$ python -q
>>> import numpy as np
>>> import numpy.linalg as la
>>> np.set_printoptions(precision=2, suppress=True, linewidth=140)
>>> arr = np.loadtxt("data.csv", delimiter=",")
>>> arr
array([[11.,  1.,  0., 10.],
       [ 1., 11.,  2.,  4.],
       [ 0.,  2., 10.,  0.],
       [10.,  4.,  0., 10.]])
>>> # symmetric, so the eigenvalues are real
>>> vals, vecs = la.eigh(arr)
>>> x = np.array([3, 3, 1, 2])
>>> round(x @ arr @ x / (x @ x), 2), np.round(vals[0], 2), round(vals[-1], 2)
(np.float64(19.39), np.float64(-0.0), np.float64(21.71))
>>> np.abs(arr).sum(axis=1).max(), np.round(np.abs(vals).max(), 2)
(np.float64(24.0), np.float64(21.71))
>>> np.round(vecs * np.abs(vals) @ vecs.T, 2) + 0
array([[11.,  1.,  0., 10.],
       [ 1., 11.,  2.,  4.],
       [ 0.,  2., 10.,  0.],
       [10.,  4.,  0., 10.]])
>>> x @ arr @ x
np.float64(446.0)
>>> la.eigvalsh(arr[1:, 1:])
array([ 6., 10., 15.])
>>> (np.sign(vecs[:, -1].round(6)) == np.sign(vecs[0, -1].round(6))).astype(int)
array([1, 1, 1, 1])
>>> np.round(vecs * np.maximum(vals, 0) @ vecs.T, 2) + 0
array([[11.,  1.,  0., 10.],
       [ 1., 11.,  2.,  4.],
       [ 0.,  2., 10.,  0.],
       [10.,  4.,  0., 10.]])
>>> round(la.norm(arr, 2) / la.norm(arr), 2)
np.float64(0.83)
>>> (arr - arr.T) / 2
array([[0., 0., 0., 0.],
       [0., 0., 0., 0.],
       [0., 0., 0., 0.],
       [0., 0., 0., 0.]])
>>> np.allclose(arr @ arr.T, arr.T @ arr)
True
>>> arr @ arr
array([[222.,  62.,   2., 214.],
       [ 62., 142.,  42.,  94.],
       [  2.,  42., 104.,   8.],
       [214.,  94.,   8., 216.]])
>>> (arr + arr.T) / 2
array([[11.,  1.,  0., 10.],
       [ 1., 11.,  2.,  4.],
       [ 0.,  2., 10.,  0.],
       [10.,  4.,  0., 10.]])
>>> round(float(np.abs(la.eigvals(arr)).max()), 2)
21.71
>>> np.allclose(arr, arr.T)
True
>>> Uu, sig, vt = la.svd(arr)
>>> vecs = vt[:(sig > 1e-8).sum()]
>>> rng = np.random.default_rng(1)
>>> x = arr[1] + 5 * arr[0] + rng.integers(2) * np.eye(4)[1]
>>> x
array([56., 16.,  2., 54.])
>>> la.matrix_rank(np.vstack([arr, x]))
np.int64(3)
>>> vecs.T @ vecs
array([[ 0.58, -0.14,  0.03,  0.47],
       [-0.14,  0.95,  0.01,  0.16],
       [ 0.03,  0.01,  1.  , -0.03],
       [ 0.47,  0.16, -0.03,  0.46]])
>>> round(la.norm(x - vecs.T @ vecs @ x), 2)
np.float64(0.0)
>>> E = np.load("dump.npy")
>>> E
array([[-2, -1,  0,  1],
       [ 2,  3,  4,  5],
       [ 6,  7,  8,  9],
       [10, 11, 12, 13]])
>>> Uu, sig, vt = la.svd(E)
>>> np.argmax(sig[:-1] / (sig[1:] + 1e-6)) + 1
np.int64(2)
>>> out = Uu[:, :2] @ np.diag(sig[:2]) @ vt[:2]
>>> la.matrix_rank(out)
np.int64(2)
>>> la.matrix_rank(E, rtol=0.05)
np.int64(2)
>>> round(la.norm(E - out, 2), 2), np.round(sig[2], 2)
(np.float64(0.0), np.float64(0.0))
>>> out = np.array([[5, -5, 3], [0, 1, -1], [-5, -3, -3], [5, 3, -3]])
>>> la.matrix_rank(np.vstack([arr, out.T]))
np.int64(4)
>>> np.einsum("ik,kj->ij", arr, out)
array([[105., -24.,   2.],
       [ 15.,  12., -26.],
       [-50., -28., -32.],
       [100., -16.,  -4.]])
>>> arr @ out
array([[105., -24.,   2.],
       [ 15.,  12., -26.],
       [-50., -28., -32.],
       [100., -16.,  -4.]])
>>> out.T @ arr.T
array([[105.,  15., -50., 100.],
       [-24.,  12., -28., -16.],
       [  2., -26., -32.,  -4.]])
>>> np.einsum("ij,ij->i", arr, arr)
array([222., 142., 104., 216.])
>>> np.einsum("ij->j", arr)
array([22., 18., 12., 24.])
>>> np.einsum("ik,kj->ji", arr, out)
array([[105.,  15., -50., 100.],
       [-24.,  12., -28., -16.],
       [  2., -26., -32.,  -4.]])
>>> mat = np.load("block0.npy")
>>> mat
array([[ -9,  -9, -27, -18],
       [ -6,  -6, -18, -12],
       [  3,   3,   9,   6]])
>>> Uu, sig, vt = la.svd(mat)
>>> vecs = vt[:(sig > 1e-8).sum()]
>>> x = mat[2] + 5 * mat[1] + rng.integers(2) * np.eye(4)[1]
>>> x
array([-27., -26., -81., -54.])
>>> np.allclose(vecs.T @ vecs @ x, x)
False
>>> vecs.T @ vecs
array([[0.07, 0.07, 0.2 , 0.13],
       [0.07, 0.07, 0.2 , 0.13],
       [0.2 , 0.2 , 0.6 , 0.4 ],
       [0.13, 0.13, 0.4 , 0.27]])
>>> la.matrix_rank(np.vstack([mat, x]))
np.int64(2)
>>> round(float(np.trace(la.pinv(mat) @ mat)), 2)
1.0
>>> np.unique(mat.round(6), axis=0).shape
(3, 4)
>>> la.lstsq(mat[:-1].T, mat[-1])[2]
np.int32(1)
>>> np.abs(np.diag(la.qr(mat)[1])) > 1e-9
array([ True, False, False])
>>> np.allclose(mat[:-1].T @ la.lstsq(mat[:-1].T, mat[-1])[0], mat[-1])
True
>>> m1 = np.loadtxt("run0.csv", delimiter=",")
>>> m1
array([[-1.,  3., -1.],
       [ 2., -2., -2.],
       [ 2.,  0.,  3.],
       [-3., -1.,  0.]])
>>> f, v = m1[1], m1[0]
>>> f @ f
np.float64(12.0)
>>> pr = (f @ v) / (f @ f) * f
>>> (v - pr) @ f
np.float64(0.0)
>>> round(float(la.norm(f + v) ** 2 + la.norm(f - v) ** 2), 2)
46.0
>>> v - pr
array([ 0.,  2., -2.])
>>> cov = m1.T @ m1
>>> la.svd(m1, compute_uv=False) ** 2
array([21.1 , 14.97,  9.93])
>>> np.trace(cov), (m1 ** 2).sum()
(np.float64(46.0), np.float64(46.0))
>>> O = m1.astype(float).copy()
>>> for j in range(3):
...     O[:, j] -= O[:, :j] @ (O[:, :j].T @ O[:, j])
...     O[:, j] /= la.norm(O[:, j])
... 
>>> O
array([[-0.24,  0.77, -0.33],
       [ 0.47, -0.43, -0.59],
       [ 0.47,  0.12,  0.72],
       [-0.71, -0.46,  0.2 ]])
>>> np.round(O.T @ m1, 2) + 0
array([[ 4.24, -0.94,  0.71],
       [ 0.  ,  3.62,  0.46],
       [ 0.  ,  0.  ,  3.65]])
>>> f = np.array([1, -1, -2])
>>> np.convolve(O[0], f)
array([-0.24,  1.  , -0.62, -1.21,  0.65])
>>> M = np.load("test17.npy")
>>> M
array([[1.  , 0.2 , 0.04],
       [0.2 , 1.  , 0.2 ],
       [0.04, 0.2 , 1.  ]])
>>> x = np.array([-2, 2, -2])
>>> M @ np.eye(3)[0]
array([1.  , 0.2 , 0.04])
>>> (M @ x).argmax()
np.int64(1)
>>> M @ (2 * x)
array([-3.36,  2.4 , -3.36])
>>> x = np.ones(3)
>>> for _ in range(4):
...     x = M @ x
...     x /= la.norm(x)
...     print(round(x @ M @ x, 2))
... 
1.3
1.3
1.3
1.3
>>> x
array([0.52, 0.67, 0.52])
>>> round(float(la.eigvalsh(M)[-1]), 2)
1.3
>>> F = np.load("out3.npy")
>>> F
array([[0, 0, 0, 0],
       [1, 3, 1, 1],
       [1, 3, 1, 1],
       [0, 0, 0, 0],
       [0, 0, 0, 0],
       [0, 0, 0, 0],
       [5, 6, 3, 1],
       [4, 5, 4, 3],
       [0, 0, 0, 0],
       [3, 4, 4, 3],
       [0, 0, 0, 0],
       [3, 2, 2, 0],
       [1, 3, 1, 1],
       [0, 0, 0, 0],
       [1, 3, 1, 1],
       [3, 2, 2, 0],
       [1, 1, 0, 0],
       [0, 0, 0, 0],
       [0, 0, 0, 0],
       [1, 1, 0, 0],
       [0, 0, 0, 0]])
>>> out = np.c_[F[:, :1] @ np.array([[4]]), np.array([3, -3, -2, 8, -2, 3, -3, -5, -8, 0, -1, -1, 6, 5, -5, 8, 0, -4, 2, 5, 5])]
>>> out
array([[ 0,  3],
       [ 4, -3],
       [ 4, -2],
       [ 0,  8],
       [ 0, -2],
       [ 0,  3],
       [20, -3],
       [16, -5],
       [ 0, -8],
       [12,  0],
       [ 0, -1],
       [12, -1],
       [ 4,  6],
       [ 0,  5],
       [ 4, -5],
       [12,  8],
       [ 4,  0],
       [ 0, -4],
       [ 0,  2],
       [ 4,  5],
       [ 0,  5]])
>>> la.norm(la.qr(F)[0].T @ out, axis=0) ** 2 / ((out ** 2).sum(axis=0) + 1e-12)
array([1.  , 0.08])
>>> f = np.array([-1, -2, 0])
>>> np.polyval(f, F[11])
array([-15,  -8,  -8,   0])
>>> np.array([np.convolve(row, f, "same") for row in F])
array([[  0,   0,   0,   0],
       [ -5,  -7,  -3,  -2],
       [ -5,  -7,  -3,  -2],
       [  0,   0,   0,   0],
       [  0,   0,   0,   0],
       [  0,   0,   0,   0],
       [-16, -15,  -7,  -2],
       [-13, -14, -11,  -6],
       [  0,   0,   0,   0],
       [-10, -12, -11,  -6],
       [  0,   0,   0,   0],
       [ -8,  -6,  -4,   0],
       [ -5,  -7,  -3,  -2],
       [  0,   0,   0,   0],
       [ -5,  -7,  -3,  -2],
       [ -8,  -6,  -4,   0],
       [ -3,  -2,   0,   0],
       [  0,   0,   0,   0],
       [  0,   0,   0,   0],
       [ -3,  -2,   0,   0],
       [  0,   0,   0,   0]])
>>> out = np.array([[2, 2, 6, 0, 0],
...     [0, 6, 9, 6, 3],
...     [3, 6, 0, 8, 4],
...     [1, 7, 9, 5, 4],
...     [5, 3, 9, 8, 9]])
>>> A = np.triu(out, 1)
>>> A
array([[0, 2, 6, 0, 0],
       [0, 0, 9, 6, 3],
       [0, 0, 0, 8, 4],
       [0, 0, 0, 0, 4],
       [0, 0, 0, 0, 0]])
>>> T = np.stack([A, 4 * A, A[::-1]])
>>> (T @ A.T).shape
(3, 5, 5)
>>> T.sum(axis=0)
array([[ 0, 10, 30,  0,  0],
       [ 0,  0, 45, 30, 19],
       [ 0,  0,  0, 48, 24],
       [ 0,  0,  9,  6, 23],
       [ 0,  2,  6,  0,  0]])
>>> la.det(T)
array([0., 0., 0.])
>>> T.shape
(3, 5, 5)
>>> la.norm(T, axis=(1, 2))
array([16.19, 64.75, 16.19])
